$ python3 -q
>>> import numpy as np
>>> np.set_printoptions(suppress=True, linewidth=140)
>>> A = np.loadtxt("dump.csv", delimiter=",")
>>> A.round(3)
array([[ 0.007, -0.021, -0.021, -0.007, -0.035,  0.049,  0.049],
       [-0.021,  0.063,  0.063,  0.021,  0.105, -0.147, -0.147],
       [-0.021,  0.063,  0.063,  0.021,  0.105, -0.147, -0.147],
       [-0.007,  0.021,  0.021,  0.007,  0.035, -0.049, -0.049],
       [-0.035,  0.105,  0.105,  0.035,  0.175, -0.245, -0.245],
       [ 0.049, -0.147, -0.147, -0.049, -0.245,  0.343,  0.343],
       [ 0.049, -0.147, -0.147, -0.049, -0.245,  0.343,  0.343]])
>>> rng = np.random.default_rng(8827)
>>> lab = rng.permutation(7)
>>> lab
array([2, 0, 3, 4, 6, 5, 1])
>>> B = A[lab][:, lab]
>>> np.trace(B)
np.float64(1.0)
>>> np.round(np.sort(np.abs(np.linalg.eigvals(B))), 3) + 0
array([0., 0., 0., 0., 0., 0., 1.])
>>> np.round(np.diag(B), 3)
array([0.063, 0.007, 0.007, 0.175, 0.343, 0.343, 0.063])
>>> W0 = np.array([[-5, 0, 1], [0, -2, 0], [-3, 0, -5]])
>>> print(round(float(np.abs(np.linalg.eigvals(W0)).max()), 3))
5.292
>>> np.linalg.matrix_power(W0, 4)
array([[ 184,    0, -440],
       [   0,   16,    0],
       [1320,    0,  184]])
>>> lab = rng.permutation(3)
>>> lab
array([1, 0, 2])
>>> B = W0[lab][:, lab]
>>> print(B)
[[-2  0  0]
 [ 0 -5  1]
 [ 0 -3 -5]]
>>> print(round(float(np.linalg.det(B)), 3), round(np.linalg.det(W0[lab]), 3))
-56.0 56.0
>>> W = np.array([[-3, 1], [2, 0], [-1, -2]])
>>> b = np.array([0, 1])
>>> H = np.maximum(B @ W + b, 0)
>>> np.round((H > 0).mean(axis=0), 3)
array([0.333, 0.333])
>>> H
array([[ 6,  0],
       [ 0,  0],
       [ 0, 11]])
>>> basis = np.array([[3, 3, 3], [2, 3, 0]])
>>> H @ basis
array([[18, 18, 18],
       [ 0,  0,  0],
       [22, 33,  0]])
>>> (H @ basis).round(6).argmax(axis=1)
array([0, 0, 1])
>>> W @ basis
array([[-7, -6, -9],
       [ 6,  6,  6],
       [-7, -9, -3]])
>>> hat = H @ np.linalg.solve(H.T @ H, H.T)
>>> np.round(np.linalg.eigvalsh(hat), 3)
array([0., 1., 1.])
>>> print(hat @ H[:, 0])
[6. 0. 0.]
>>> np.allclose(hat @ hat, hat)
True
>>> np.diag(hat)
array([1., 0., 1.])
>>> round(float(np.abs(np.linalg.eigvals(A)).max()), 3)
1.0
>>> np.round(A @ A, 3)
array([[ 0.007, -0.021, -0.021, -0.007, -0.035,  0.049,  0.049],
       [-0.021,  0.063,  0.063,  0.021,  0.105, -0.147, -0.147],
       [-0.021,  0.063,  0.063,  0.021,  0.105, -0.147, -0.147],
       [-0.007,  0.021,  0.021,  0.007,  0.035, -0.049, -0.049],
       [-0.035,  0.105,  0.105,  0.035,  0.175, -0.245, -0.245],
       [ 0.049, -0.147, -0.147, -0.049, -0.245,  0.343,  0.343],
       [ 0.049, -0.147, -0.147, -0.049, -0.245,  0.343,  0.343]])
>>> np.round(np.sort(np.abs(np.linalg.eigvals(A))), 3) + 0
array([0., 0., 0., 0., 0., 0., 1.])
>>> data = np.load("data.npy")
>>> data
array([[ 40.,  42.,  12., -42.],
       [ 42.,  53.,  14., -49.],
       [ 12.,  14.,   8., -14.],
       [-42., -49., -14.,  53.]])
>>> vals, V = np.linalg.eigh(data)
>>> x = np.array([3, 3, 5, 4])
>>> np.round(V * np.sqrt(vals) @ V.T, 3)
array([[ 4.587,  3.018,  0.862, -3.018],
       [ 3.018,  5.521,  1.006, -3.521],
       [ 0.862,  1.006,  2.287, -1.006],
       [-3.018, -3.521, -1.006,  5.521]])
>>> np.round(V * np.abs(vals) @ V.T, 3)
array([[ 40.,  42.,  12., -42.],
       [ 42.,  53.,  14., -49.],
       [ 12.,  14.,   8., -14.],
       [-42., -49., -14.,  53.]])
>>> np.abs(data).sum(axis=1).max(), np.abs(vals).max()
(np.float64(158.0), np.float64(142.0))
>>> np.round(V * np.maximum(vals, 0) @ V.T, 3)
array([[ 40.,  42.,  12., -42.],
       [ 42.,  53.,  14., -49.],
       [ 12.,  14.,   8., -14.],
       [-42., -49., -14.,  53.]])
>>> np.round(np.linalg.eigvalsh(data[1:, 1:]), 3)
array([  4.,   4., 106.])
